% python3 -q
>>> import numpy as np
>>> np.set_printoptions(precision=2, suppress=True, linewidth=200, sign=" ")
>>> def rnd(a):
...     return np.round(a, 2) + 0
... 
>>> data = np.loadtxt("run5.csv", delimiter=",")
>>> print(rnd(data))
[[ 0.27  0.    0.26 -0.02 -0.07  0.23  0.08 -0.26]
 [ 0.    0.2  -0.27 -0.09 -0.07  0.15 -0.16 -0.15]
 [ 0.26 -0.27  0.73 -0.17  0.02 -0.06  0.15  0.  ]
 [-0.02 -0.09 -0.17  0.73 -0.01 -0.02  0.39 -0.07]
 [-0.07 -0.07  0.02 -0.01  0.29  0.24  0.07  0.37]
 [ 0.23  0.15 -0.06 -0.02  0.24  0.82  0.06 -0.02]
 [ 0.08 -0.16  0.15  0.39  0.07  0.06  0.32  0.03]
 [-0.26 -0.15  0.   -0.07  0.37 -0.02  0.03  0.64]]
>>> evals, V = np.linalg.eigh(data)
>>> vec = np.array([0, 2, 1, 0, 3, 1, -2, -2])
>>> print(rnd(vec @ data @ vec / (vec @ vec)), rnd(evals[0]), rnd(evals[-1]))
0.25 0.0 1.0
>>> Uu, sv, VT = np.linalg.svd(data)
>>> print(rnd(sv))
[ 1.  1.  1.  1.  0.  0.  0.  0.]
>>> print(np.argmax(sv[:-1] / (sv[1:] + 1e-6)) + 1)
4
>>> other = Uu[:, :4] @ np.diag(sv[:4]) @ VT[:4]
>>> print(rnd(other))
[[ 0.27  0.    0.26 -0.02 -0.07  0.23  0.08 -0.26]
 [ 0.    0.2  -0.27 -0.09 -0.07  0.15 -0.16 -0.15]
 [ 0.26 -0.27  0.73 -0.17  0.02 -0.06  0.15  0.  ]
 [-0.02 -0.09 -0.17  0.73 -0.01 -0.02  0.39 -0.07]
 [-0.07 -0.07  0.02 -0.01  0.29  0.24  0.07  0.37]
 [ 0.23  0.15 -0.06 -0.02  0.24  0.82  0.06 -0.02]
 [ 0.08 -0.16  0.15  0.39  0.07  0.06  0.32  0.03]
 [-0.26 -0.15  0.   -0.07  0.37 -0.02  0.03  0.64]]
>>> print(rnd(np.linalg.norm(data - other, 2)), rnd(sv[4]))
0.0 0.0
>>> print(np.linalg.matrix_rank(other))
4
>>> print(rnd(np.linalg.norm(data - other) / np.linalg.norm(data)))
0.0
>>> print(rnd(np.abs(data - other).max()))
0.0
>>> print(np.linalg.matrix_rank(data, rtol=0.05))
4
>>> rng = np.random.default_rng(642)
>>> lab = rng.permutation(8)
>>> print(lab)
[ 5  7  0  6  2  4  1  3]
>>> other = data[lab][:, lab]
>>> print(np.trace(other))
4.0
>>> print(rnd(np.linalg.det(other)), rnd(np.linalg.det(data[lab])))
0.0 0.0
>>> print(rnd(np.sort(np.abs(np.linalg.eigvals(other)))))
[ 0.  0.  0.  0.  1.  1.  1.  1.]
>>> print(rnd(np.diag(other)))
[ 0.82  0.64  0.27  0.32  0.73  0.29  0.2   0.73]
>>> print(np.allclose(other, data))
False
>>> other = data / np.linalg.norm(data, axis=1, keepdims=True)
>>> gram = other @ other.T
>>> print((gram - 2 * np.eye(8)).round(6).argmax(axis=1))
[ 2  5  0  6  7  4  3  4]
>>> r = np.linalg.matrix_rank(data)
>>> print(r)
4
>>> ns = np.linalg.svd(data)[2][r:].T
>>> print([int(np.linalg.matrix_rank(data[:, :j + 1])) for j in range(8)])
[1, 2, 3, 4, 4, 4, 4, 4]
>>> print(ns.shape)
(8, 4)
>>> print(np.linalg.matrix_rank(data.T @ data), np.linalg.matrix_rank(data @ data.T))
4 4
>>> print(np.allclose(data @ ns, 0))
True
>>> X = np.array([[-0.5, -0.9, 0.0],
...     [-0.5, 1.1, 0.6],
...     [1.1, 1.4, -0.3],
...     [-0.4, 0.0, -0.9],
...     [1.7, 1.1, 0.6]])
>>> print(X)
[[-0.5 -0.9  0. ]
 [-0.5  1.1  0.6]
 [ 1.1  1.4 -0.3]
 [-0.4  0.  -0.9]
 [ 1.7  1.1  0.6]]
>>> print(rnd(data.sum(axis=0)))
[ 0.48 -0.39  0.64  0.72  0.84  1.41  0.93  0.52]
>>> print(data.shape)
(8, 8)
>>> print(rnd(np.abs(data).max()))
0.82
>>> print(np.count_nonzero(data))
64
>>> print(rnd(np.linalg.svd(data, compute_uv=False)))
[ 1.  1.  1.  1.  0.  0.  0.  0.]
>>> K = np.array([[2, 0, 0, 0, 0],
...     [0, 1, 0, 0, 0],
...     [0, 0, 1, 0, 0],
...     [0, 0, 0, 2, 0],
...     [0, 0, 0, 0, 1]])
>>> evals, V = np.linalg.eigh(K)
>>> print(rnd(np.linalg.svd(K, compute_uv=False)))
[ 2.  2.  1.  1.  1.]
>>> print(V @ np.diag(evals) @ V.T)
[[ 2.  0.  0.  0.  0.]
 [ 0.  1.  0.  0.  0.]
 [ 0.  0.  1.  0.  0.]
 [ 0.  0.  0.  2.  0.]
 [ 0.  0.  0.  0.  1.]]
>>> print(V.T @ K @ V)
[[ 1.  0.  0.  0.  0.]
 [ 0.  1.  0.  0.  0.]
 [ 0.  0.  1.  0.  0.]
 [ 0.  0.  0.  2.  0.]
 [ 0.  0.  0.  0.  2.]]
>>> print(rnd(np.linalg.eigvalsh(K + -1 * np.eye(5))))
[ 0.  0.  0.  1.  1.]
>>> print(V.T @ V)
[[ 1.  0.  0.  0.  0.]
 [ 0.  1.  0.  0.  0.]
 [ 0.  0.  1.  0.  0.]
 [ 0.  0.  0.  1.  0.]
 [ 0.  0.  0.  0.  1.]]
>>> f = np.array([2, 0, 1, 2, 1])
>>> other = K + np.outer(f, np.eye(5)[0])
>>> print(other)
[[ 4.  0.  0.  0.  0.]
 [ 0.  1.  0.  0.  0.]
 [ 1.  0.  1.  0.  0.]
 [ 2.  0.  0.  2.  0.]
 [ 1.  0.  0.  0.  1.]]
>>> print(rnd(np.linalg.det(other) / np.linalg.det(K)), rnd(1 + np.linalg.solve(K, f)[0]))
2.0 2.0
>>> print(rnd(np.linalg.svd(K, compute_uv=False)))
[ 2.  2.  1.  1.  1.]
>>> print(rnd(np.linalg.pinv(K)))
[[ 0.5  0.   0.   0.   0. ]
 [ 0.   1.   0.   0.   0. ]
 [ 0.   0.   1.   0.   0. ]
 [ 0.   0.   0.   0.5  0. ]
 [ 0.   0.   0.   0.   1. ]]
>>> print(K[:, 0] @ K[:, 3])
0
>>> F = np.load("data.npy")
>>> print(F)
[[ 2  2  3  2  0]
 [ 0 -2  0 -2 -1]
 [ 2 -2 -2  0 -1]
 [ 2 -2 -1  2 -2]
 [ 3  1 -2  3 -2]
 [ 1  2  0 -3  2]
 [-2  1 -3  0  1]]
>>> gram = F.T @ F
>>> print(gram)
[[ 26  -1   0  14 -12]
 [ -1  22   7   1  11]
 [  0   7  27  -2   5]
 [ 14   1  -2  30 -14]
 [-12  11   5 -14  15]]
>>> print(rnd(np.linalg.svd(F, compute_uv=False) ** 2))
[ 53.28  33.06  19.45  13.3    0.9 ]
>>> print(rnd(np.linalg.eigvalsh(gram)[::-1]))
[ 53.28  33.06  19.45  13.3    0.9 ]
>>> print(np.trace(gram), (F ** 2).sum())
120 120
>>> other = np.array([[-3, 3], [-1, -5], [5, -3], [-3, -2], [-3, 5], [-1, 5], [4, -5]])
>>> C = np.array([[9, 3, 2, 0, 0, 5, 9], [8, 2, 8, 4, 9, 6, 0]])
>>> M = other @ C
>>> print(M)
[[ -3  -3  18  12  27   3 -27]
 [-49 -13 -42 -20 -45 -35  -9]
 [ 21   9 -14 -12 -27   7  45]
 [-43 -13 -22  -8 -18 -27 -27]
 [ 13   1  34  20  45  15 -27]
 [ 31   7  38  20  45  25  -9]
 [ -4   2 -32 -20 -45 -10  36]]
>>> print(np.linalg.cond(M) > 100)
True
>>> Uu, sv, VT = np.linalg.svd(M)
>>> V = VT[:(sv > 1e-8).sum()]
>>> vec = M[5] + 2 * M[6] + rng.integers(2) * np.eye(7)[1]
>>> print(vec)
[ 23.  11. -26. -20. -45.   5.  63.]
>>> print(rnd(np.linalg.norm(vec - V.T @ V @ vec)))
0.0
>>> print(rnd(V.T @ V))
[[ 0.44  0.14  0.18  0.05  0.12  0.26  0.33]
 [ 0.14  0.05  0.04  0.    0.01  0.08  0.13]
 [ 0.18  0.04  0.26  0.14  0.32  0.15 -0.11]
 [ 0.05  0.    0.14  0.09  0.19  0.06 -0.12]
 [ 0.12  0.01  0.32  0.19  0.43  0.14 -0.27]
 [ 0.26  0.08  0.15  0.06  0.14  0.17  0.14]
 [ 0.33  0.13 -0.11 -0.12 -0.27  0.14  0.57]]
>>> blk = np.stack([M, 3 * M, M[::-1]])
>>> print(np.linalg.matrix_rank(blk.reshape(3, -1)))
2
>>> print(blk.shape)
(3, 7, 7)
>>> print(blk.sum(axis=0))
[[ -16  -10   40   28   63    2  -72]
 [-165  -45 -130  -60 -135 -115  -45]
 [  97   37  -22  -28  -63   43  153]
 [-215  -65 -110  -40  -90 -135 -135]
 [  73   13  122   68  153   67  -63]
 [  75   15  110   60  135   65  -45]
 [ -19    5 -110  -68 -153  -37  117]]
>>> print(np.linalg.matrix_rank(blk))
[ 2  2  2]
>>> print(rnd(np.linalg.norm(blk, axis=(1, 2))))
[ 182.17  546.51  182.17]
>>> print(np.einsum("bij,cij->bc", blk, blk))
[[ 33186  99558 -20074]
 [ 99558 298674 -60222]
 [-20074 -60222  33186]]
>>> print((blk @ M.T).shape)
(3, 7, 7)
>>> mat = np.array([[-12, -15, 0, -4, -5, 0],
...     [9, 3, -3, 3, 1, -1],
...     [-15, -15, 12, -5, -5, 4],
...     [-12, -15, 0, -12, -15, 0],
...     [9, 3, -3, 9, 3, -3],
...     [-15, -15, 12, -15, -15, 12]])
>>> theta = np.radians(45)
>>> Rm = np.eye(6)
>>> Rm[0, 0] = Rm[3, 3] = np.cos(theta)
>>> Rm[0, 3], Rm[3, 0] = -np.sin(theta), np.sin(theta)
>>> print(rnd(Rm))
[[ 0.71  0.    0.   -0.71  0.    0.  ]
 [ 0.    1.    0.    0.    0.    0.  ]
 [ 0.    0.    1.    0.    0.    0.  ]
 [ 0.71  0.    0.    0.71  0.    0.  ]
 [ 0.    0.    0.    0.    1.    0.  ]
 [ 0.    0.    0.    0.    0.    1.  ]]
>>> other = mat @ Rm.T
>>> print(np.allclose(mat @ mat.T, other @ other.T))
True
>>> print(rnd(other))
[[ -5.66 -15.     0.   -11.31  -5.     0.  ]
 [  4.24   3.    -3.     8.49   1.    -1.  ]
 [ -7.07 -15.    12.   -14.14  -5.     4.  ]
 [  0.   -15.     0.   -16.97 -15.     0.  ]
 [  0.     3.    -3.    12.73   3.    -3.  ]
 [  0.   -15.    12.   -21.21 -15.    12.  ]]
>>> print(np.allclose(np.linalg.norm(mat, axis=1), np.linalg.norm(other, axis=1)))
True
>>> W0 = np.load("test17.npy")
>>> print(W0)
[[ 0. -1.  0.  0.  0.]
 [-1.  2. -1.  0.  0.]
 [ 0. -1. -1. -1.  0.]
 [ 0.  0. -1. -2. -1.]
 [ 0.  0.  0. -1. -1.]]
>>> print(W0.sum(axis=1))
[-1.  0. -3. -4. -2.]
>>> print(W0 - W0[0])
[[ 0.  0.  0.  0.  0.]
 [-1.  3. -1.  0.  0.]
 [ 0.  0. -1. -1.  0.]
 [ 0.  1. -1. -2. -1.]
 [ 0.  1.  0. -1. -1.]]
>>> print(np.abs(W0).max())
2.0
>>> print(rnd(np.linalg.norm(W0)))
4.24
>>> print(rnd(np.linalg.svd(W0, compute_uv=False)))
[ 3.04  2.67  1.22  0.4   0.  ]
>>> print(np.count_nonzero(W0))
12
>>> W0[5]
Traceback (most recent call last):
  File "<python-input-102>", line 1, in <module>
    W0[5]
    ~~^^^
IndexError: index 5 is out of bounds for axis 0 with size 5
>>> print(np.diff(W0, axis=0))
[[-1.  3. -1.  0.  0.]
 [ 1. -3.  0. -1.  0.]
 [ 0.  1.  0. -1. -1.]
 [ 0.  0.  1.  1.  0.]]
>>> print(np.linalg.matrix_rank(W0))
4
>>> print(W0.mean(axis=0))
[-0.2  0.  -0.6 -0.8 -0.4]
>>> evals, V = np.linalg.eigh(W0)
>>> print(np.abs(V[:, -1]).round(6).argmax())
1
>>> print(rnd(evals.sum()), np.trace(W0))
-2.0 -2.0
>>> print(rnd(np.abs(V[:, -1])))
[ 0.34  0.9   0.26  0.06  0.02]
>>> print(rnd(np.linalg.eigvalsh(W0 @ W0)))
[ 0.    0.16  1.5   7.11  9.23]
>>> print(rnd(np.linalg.eigvalsh(W0 + -1 * np.eye(5))))
[-4.04 -2.22 -1.4  -1.    1.67]
>>> print(rnd(V @ np.diag(evals) @ V.T))
[[ 0. -1.  0.  0.  0.]
 [-1.  2. -1.  0.  0.]
 [ 0. -1. -1. -1.  0.]
 [ 0.  0. -1. -2. -1.]
 [ 0.  0.  0. -1. -1.]]
>>> print(rnd(V.T @ V))
[[ 1.  0.  0.  0.  0.]
 [ 0.  1.  0.  0.  0.]
 [ 0.  0.  1.  0.  0.]
 [ 0.  0.  0.  1.  0.]
 [ 0.  0.  0.  0.  1.]]
>>> print(rnd(evals))
[-3.04 -1.22 -0.4   0.    2.67]
